$ python -q
>>> import numpy as np
>>> from numpy import linalg as LA
>>> np.set_printoptions(precision=3, suppress=True, linewidth=140)
>>> rd = lambda a: np.round(a, 3) + 0
>>> F = np.load("case4.npy")
>>> F
array([[-4, -7, -2,  9, -7,  3],
       [-7, -4, -7, -2,  9, -7],
       [-2, -7, -4, -7, -2,  9],
       [ 9, -2, -7, -4, -7, -2],
       [-7,  9, -2, -7, -4, -7],
       [ 3, -7,  9, -2, -7, -4]])
>>> evals, evecs = LA.eigh(F)
>>> x0 = np.array([-2, -2, 0, 2, -2, 2])
>>> rd(evecs * np.maximum(evals, 0) @ evecs.T)
array([[ 4.998, -3.922, -0.292,  4.399, -4.906,  2.104],
       [-3.922,  5.654, -3.35 , -1.755,  5.319, -4.906],
       [-0.292, -3.35 ,  4.99 , -2.615, -1.755,  4.399],
       [ 4.399, -1.755, -2.615,  4.99 , -3.35 , -0.292],
       [-4.906,  5.319, -1.755, -3.35 ,  5.654, -3.922],
       [ 2.104, -4.906,  4.399, -0.292, -3.922,  4.998]])
>>> x0 @ F @ x0 / (x0 @ x0), rd(evals[0]), rd(evals[-1])
(np.float64(-2.4), np.float64(-16.588), np.float64(20.45))
>>> x0 @ F @ x0
np.int64(-48)
>>> rd(LA.eigvalsh(F[1:, 1:]))
array([-15.694, -15.   , -11.66 ,   5.66 ,  16.694])
>>> (np.sign(evecs[:, -1].round(6)) == np.sign(evecs[0, -1].round(6))).astype(int)
array([1, 0, 1, 1, 0, 1])
>>> np.abs(F).sum(axis=1).max(), rd(np.abs(evals).max())
(np.int64(36), np.float64(20.45))
>>> B = F ** -1
Traceback (most recent call last):
  File "<python-input-14>", line 1, in <module>
    B = F ** -1
        ~~^^~~~
ValueError: Integers to negative integer powers are not allowed.
>>> B = LA.inv(F)
>>> rd(LA.cond(F))
np.float64(1.888)
>>> rd(LA.inv(B))
array([[-4., -7., -2.,  9., -7.,  3.],
       [-7., -4., -7., -2.,  9., -7.],
       [-2., -7., -4., -7., -2.,  9.],
       [ 9., -2., -7., -4., -7., -2.],
       [-7.,  9., -2., -7., -4., -7.],
       [ 3., -7.,  9., -2., -7., -4.]])
>>> (np.abs(B) > 1e-9).astype(int)
array([[1, 1, 1, 1, 1, 1],
       [1, 1, 1, 1, 1, 1],
       [1, 1, 1, 1, 1, 1],
       [1, 1, 1, 1, 1, 1],
       [1, 1, 1, 1, 1, 1],
       [1, 1, 1, 1, 1, 1]])
>>> rd(LA.det(F) * B)
array([[-259380., -114476., -180531.,  364442., -324081.,  -15476.],
       [-114476., -308980., -174816.,  -41431.,  232182., -324081.],
       [-180531., -174816.,  -29710., -376511.,  -41431.,  364442.],
       [ 364442.,  -41431., -376511.,  -29710., -174816., -180531.],
       [-324081.,  232182.,  -41431., -174816., -308980., -114476.],
       [ -15476., -324081.,  364442., -180531., -114476., -259380.]])
>>> LA.matrix_power(F, 2)
array([[208, -32,  43,  -1, -87,  38],
       [-32, 248,   3, -47,  54, -87],
       [ 43,   3, 203,  48, -47,  -1],
       [ -1, -47,  48, 203,   3,  43],
       [-87,  54, -47,   3, 248, -32],
       [ 38, -87,  -1,  43, -32, 208]])
>>> F @ F
array([[208, -32,  43,  -1, -87,  38],
       [-32, 248,   3, -47,  54, -87],
       [ 43,   3, 203,  48, -47,  -1],
       [ -1, -47,  48, 203,   3,  43],
       [-87,  54, -47,   3, 248, -32],
       [ 38, -87,  -1,  43, -32, 208]])
>>> assert F == F.T
Traceback (most recent call last):
  File "<python-input-22>", line 1, in <module>
    assert F == F.T
           ^^^^^^^^
ValueError: The truth value of an array with more than one element is ambiguous. Use a.any() or a.all()
>>> rd(np.sort(np.abs(LA.eigvals(F))))
array([10.834, 11.246, 12.304, 15.146, 16.588, 20.45 ])
>>> np.trace(F)
np.int64(-24)
>>> np.allclose(F, F.T)
True
>>> X = np.loadtxt("test3.csv", delimiter=",")
>>> X
array([[ 5.,  5.,  5.,  5.],
       [ 5., 10., 10., 10.],
       [ 5., 10., 15., 15.],
       [ 5., 10., 15., 20.]])
>>> X.reshape(2, -1)
array([[ 5.,  5.,  5.,  5.,  5., 10., 10., 10.],
       [ 5., 10., 15., 15.,  5., 10., 15., 20.]])
>>> X.reshape(-1, 2)
array([[ 5.,  5.],
       [ 5.,  5.],
       [ 5., 10.],
       [10., 10.],
       [ 5., 10.],
       [15., 15.],
       [ 5., 10.],
       [15., 20.]])
>>> X.ravel(order="F")
array([ 5.,  5.,  5.,  5.,  5., 10., 10., 10.,  5., 10., 15., 15.,  5., 10., 15., 20.])
>>> blk = X.reshape(4, 2, -1)
>>> blk[:, 0]
array([[ 5.,  5.],
       [ 5., 10.],
       [ 5., 10.],
       [ 5., 10.]])
>>> blk.shape
(4, 2, 2)
>>> np.einsum("ihd,jhd->hij", blk, blk).shape
(2, 4, 4)
>>> data = np.load("data.npy")
>>> rd(data)
array([[-0.63 ,  0.591, -0.2  ,  0.317],
       [-0.11 , -0.002,  0.941,  0.04 ],
       [-0.383, -0.141, -0.104, -0.862],
       [ 0.63 ,  0.659, -0.011, -0.292],
       [ 0.219, -0.443, -0.254,  0.264]])
>>> B = np.array([[3, 3], [5, 5]])
>>> W2 = np.kron(B, data)
>>> W2.shape
(10, 8)
>>> r0 = np.array([1, -2, -2])
>>> r1 = np.array([2, -3, 3, -2, -3, 3, -1])
>>> K = np.outer(r0, r1)
>>> K
array([[ 2, -3,  3, -2, -3,  3, -1],
       [-4,  6, -6,  4,  6, -6,  2],
       [-4,  6, -6,  4,  6, -6,  2]])
>>> x0 = np.array([-2, 6, -2, -1, -4, 6, -7])
>>> a = np.maximum(K @ x0, 0)
>>> np.maximum(K @ (3 * x0), 0)
array([33,  0,  0])
>>> np.maximum(K @ x0, 0) - np.maximum(-K @ x0, 0)
array([ 11, -22, -22])
>>> np.flatnonzero(a > 1e-9)
array([0])
>>> K * (a > 1e-9)[:, None]
array([[ 2, -3,  3, -2, -3,  3, -1],
       [ 0,  0,  0,  0,  0,  0,  0],
       [ 0,  0,  0,  0,  0,  0,  0]])
>>> cov = K.T @ K
>>> rd(LA.eigvalsh(cov)[::-1])
array([405.,   0.,   0.,   0.,   0.,   0.,   0.])
>>> cov
array([[ 36, -54,  54, -36, -54,  54, -18],
       [-54,  81, -81,  54,  81, -81,  27],
       [ 54, -81,  81, -54, -81,  81, -27],
       [-36,  54, -54,  36,  54, -54,  18],
       [-54,  81, -81,  54,  81, -81,  27],
       [ 54, -81,  81, -54, -81,  81, -27],
       [-18,  27, -27,  18,  27, -27,   9]])
>>> (K @ K.T).shape
(3, 3)
>>> np.allclose(cov, cov.T)
True
>>> rk = LA.matrix_rank(K)
>>> rk
np.int64(1)
>>> null = LA.svd(K)[2][rk:].T
>>> [int(LA.matrix_rank(K[:i])) for i in range(1, len(K) + 1)]
[1, 1, 1]
>>> rd(null @ null.T)
array([[ 0.911,  0.133, -0.133,  0.089,  0.133, -0.133,  0.044],
       [ 0.133,  0.8  ,  0.2  , -0.133, -0.2  ,  0.2  , -0.067],
       [-0.133,  0.2  ,  0.8  ,  0.133,  0.2  , -0.2  ,  0.067],
       [ 0.089, -0.133,  0.133,  0.911, -0.133,  0.133, -0.044],
       [ 0.133, -0.2  ,  0.2  , -0.133,  0.8  ,  0.2  , -0.067],
       [-0.133,  0.2  , -0.2  ,  0.133,  0.2  ,  0.8  ,  0.067],
       [ 0.044, -0.067,  0.067, -0.044, -0.067,  0.067,  0.978]])
>>> [int(LA.matrix_rank(np.delete(K, i, axis=0))) for i in range(3)]
[1, 1, 1]
>>> LA.matrix_rank(K.T @ K), LA.matrix_rank(K @ K.T)
(np.int64(1), np.int64(1))
>>> np.allclose(K @ null, 0)
True
>>> [int(LA.matrix_rank(K[:, :j + 1])) for j in range(7)]
[1, 1, 1, 1, 1, 1, 1]
>>> rd(K @ null)
array([[0., 0., 0., 0., 0., 0.],
       [0., 0., 0., 0., 0., 0.],
       [0., 0., 0., 0., 0., 0.]])
>>> Uu, s, vt = LA.svd(K)
>>> evecs = vt[:(s > 1e-8).sum()]
>>> rng = np.random.default_rng(27)
>>> x0 = K[2] + 3 * K[0] + rng.integers(2) * np.eye(7)[6]
>>> x0
array([ 2., -3.,  3., -2., -3.,  3., -1.])
>>> rd(np.diag(evecs.T @ evecs))
array([0.089, 0.2  , 0.2  , 0.089, 0.2  , 0.2  , 0.022])
>>> rd(LA.norm(x0 - evecs.T @ evecs @ x0))
np.float64(0.0)
>>> np.allclose(evecs.T @ evecs @ x0, x0)
True
>>> rd(evecs.T @ evecs)
array([[ 0.089, -0.133,  0.133, -0.089, -0.133,  0.133, -0.044],
       [-0.133,  0.2  , -0.2  ,  0.133,  0.2  , -0.2  ,  0.067],
       [ 0.133, -0.2  ,  0.2  , -0.133, -0.2  ,  0.2  , -0.067],
       [-0.089,  0.133, -0.133,  0.089,  0.133, -0.133,  0.044],
       [-0.133,  0.2  , -0.2  ,  0.133,  0.2  , -0.2  ,  0.067],
       [ 0.133, -0.2  ,  0.2  , -0.133, -0.2  ,  0.2  , -0.067],
       [-0.044,  0.067, -0.067,  0.044,  0.067, -0.067,  0.022]])
>>> LA.matrix_rank(np.vstack([K, x0]))
np.int64(1)
>>> LA.matrix_rank(K, rtol=0.1)
np.int64(1)
>>> LA.cond(K) > 100
np.True_
>>> np.argsort(-LA.norm(K, axis=0).round(6), kind="stable")[:3]
array([1, 2, 4])
>>> [round(float(x), 3) for x in LA.svd(K, compute_uv=False)[:3]]
[20.125, 0.0, 0.0]
>>> arr = np.load("out19.npy")
>>> arr
array([[ 3,  1,  0,  3, -1,  3],
       [ 0, -1,  0,  1, -1, -2],
       [ 0,  0, -1,  3,  3, -1],
       [ 0,  0,  0,  1,  1,  2],
       [ 0,  0,  0,  0,  0,  1],
       [ 0,  0,  0,  0,  0, -3]])
>>> Uu, s, vt = LA.svd(arr)
>>> np.argmax(s[:-1] / (s[1:] + 1e-6)) + 1
np.int64(5)
>>> B = Uu[:, :5] @ np.diag(s[:5]) @ vt[:5]
>>> LA.matrix_rank(B)
np.int64(5)
>>> rd(LA.norm(arr - B) / LA.norm(arr))
np.float64(0.0)
>>> LA.matrix_rank(arr, rtol=0.05)
np.int64(4)
>>> rd(np.abs(arr - B).max())
np.float64(0.0)
>>> rd(LA.norm(arr - B, 2)), rd(s[5])
(np.float64(0.0), np.float64(0.0))
